$ ipython --no-banner

In [1]: import numpy as np

In [2]: np.set_printoptions(precision=1, suppress=True, linewidth=120)

In [3]: E = np.loadtxt("arr.csv", delimiter=",")

In [4]: E
Out[4]: 
array([[ 3.,  0.,  0.,  0.,  6.],
       [ 0.,  0.,  0.,  0.,  0.],
       [-1.,  0.,  0.,  0., -2.]])

In [5]: out = np.array([[-2, -1], [-1, 1], [-2, 0], [1, 2], [1, 2]])

In [6]: np.einsum("ij->j", E)
Out[6]: array([2., 0., 0., 0., 4.])

In [7]: out.T @ E.T
Out[7]: 
array([[ 0.,  0.,  0.],
       [ 9.,  0., -3.]])

In [8]: E @ out
Out[8]: 
array([[ 0.,  9.],
       [ 0.,  0.],
       [ 0., -3.]])

In [9]: np.einsum("ik,kj->ji", E, out)
Out[9]: 
array([[ 0.,  0.,  0.],
       [ 9.,  0., -3.]])

In [10]: rng = np.random.default_rng(135856)

In [11]: out = E + rng.integers(-2, 3, (3, 1)) @ rng.integers(-2, 3, (1, 5))

In [12]: out
Out[12]: 
array([[ 4., -1., -2.,  0.,  8.],
       [ 2., -2., -4.,  0.,  4.],
       [-1.,  0.,  0.,  0., -2.]])

In [13]: np.round(np.linalg.svd(out - E, compute_uv=False), 1) + 0
Out[13]: array([7.1, 0. , 0. ])

In [14]: out[0] @ out[2]
Out[14]: np.float64(-20.0)

In [15]: np.linalg.norm(out, axis=0)
Out[15]: array([4.6, 2.2, 4.5, 0. , 9.2])

In [16]: np.round(np.linalg.norm(out, 2), 1)
Out[16]: np.float64(11.0)

In [17]: round(float(np.linalg.norm(out[0] - out[2])), 1)
Out[17]: 11.4

In [18]: E[2] @ E[1]
Out[18]: np.float64(0.0)

In [19]: round(np.linalg.norm(E[2], 1), 1), round(np.linalg.norm(E[2], np.inf), 1)
Out[19]: (np.float64(3.0), np.float64(2.0))

In [20]: round(np.linalg.norm(E, 1), 1), np.round(np.linalg.norm(E, np.inf), 1)
Out[20]: (np.float64(8.0), np.float64(9.0))

In [21]: X = np.array([[0.3, -2.0, -1.8, 0.7],
    ...:     [0.2, -2.4, 1.2, -1.2],
    ...:     [0.9, -0.2, -2.4, 0.7]])

In [22]: X
Out[22]: 
array([[ 0.3, -2. , -1.8,  0.7],
       [ 0.2, -2.4,  1.2, -1.2],
       [ 0.9, -0.2, -2.4,  0.7]])

In [23]: round(X[1] @ X[0], 1)
Out[23]: np.float64(1.9)

In [24]: np.round(np.linalg.norm(X[1] - X[0]), 1)
Out[24]: np.float64(3.6)

In [25]: np.linalg.norm(X, axis=1).argmax()
Out[25]: np.int64(1)

In [26]: round(float(np.linalg.norm(X[1], 1)), 1), round(float(np.linalg.norm(X[1], np.inf)), 1)
Out[26]: (5.0, 2.4)

In [27]: round(float(np.linalg.norm(X, 1)), 1), round(np.linalg.norm(X, np.inf), 1)
Out[27]: (5.4, np.float64(5.0))

In [28]: round(float(np.linalg.norm(X) ** 2 / np.linalg.norm(X, 2) ** 2), 1)
Out[28]: 1.8

In [29]: th = np.radians(90)

In [30]: R = np.eye(4)

In [31]: R[2, 2] = R[0, 0] = np.cos(th)

In [32]: R[2, 0], R[0, 2] = -np.sin(th), np.sin(th)

In [33]: R.round(1) + 0
Out[33]: 
array([[ 0.,  0.,  1.,  0.],
       [ 0.,  1.,  0.,  0.],
       [-1.,  0.,  0.,  0.],
       [ 0.,  0.,  0.,  1.]])

In [34]: out = X @ R.T

In [35]: np.allclose(X @ X.T, out @ out.T)
Out[35]: True

In [36]: out
Out[36]: 
array([[-1.8, -2. , -0.3,  0.7],
       [ 1.2, -2.4, -0.2, -1.2],
       [-2.4, -0.2, -0.9,  0.7]])

In [37]: r0, r1 = X[1], X[2]

In [38]: round(float(r0 @ r0), 1)
Out[38]: 8.7

In [39]: np.round(r0 @ r1, 1)
Out[39]: np.float64(-3.1)

In [40]: p = (r0 @ r1) / (r0 @ r0) * r0

In [41]: np.round(np.outer(r0, r1), 1) + 0
Out[41]: 
array([[ 0.2,  0. , -0.5,  0.1],
       [-2.2,  0.5,  5.8, -1.7],
       [ 1.1, -0.2, -2.9,  0.8],
       [-1.1,  0.2,  2.9, -0.8]])

In [42]: round((r1 - p) @ r0, 1)
Out[42]: np.float64(0.0)

In [43]: np.linalg.matrix_rank(np.outer(r0, r1))
Out[43]: np.int64(1)

In [44]: round(np.linalg.norm(r0 + r1) ** 2 + np.linalg.norm(r0 - r1) ** 2, 1)
Out[44]: np.float64(31.6)

In [45]: feats = np.array([[0, -2, -4, -3, 8, 4],
    ...:     [0, 0, -7, -9, -1, -4],
    ...:     [0, 0, 0, 0, -5, -1],
    ...:     [0, 0, 0, 0, -5, 9],
    ...:     [0, 0, 0, 0, 0, 0],
    ...:     [0, 0, 0, 0, 0, 0]])

In [46]: np.sort(np.linalg.eigvals(feats))
Out[46]: array([0., 0., 0., 0., 0., 0.])

In [47]: np.prod(np.diag(feats)), round(np.linalg.det(feats), 1)
Out[47]: (np.int64(0), np.float64(0.0))

In [48]: [int(np.linalg.matrix_rank(np.linalg.matrix_power(feats, p))) for p in range(1, 7)]
Out[48]: [4, 2, 1, 0, 0, 0]
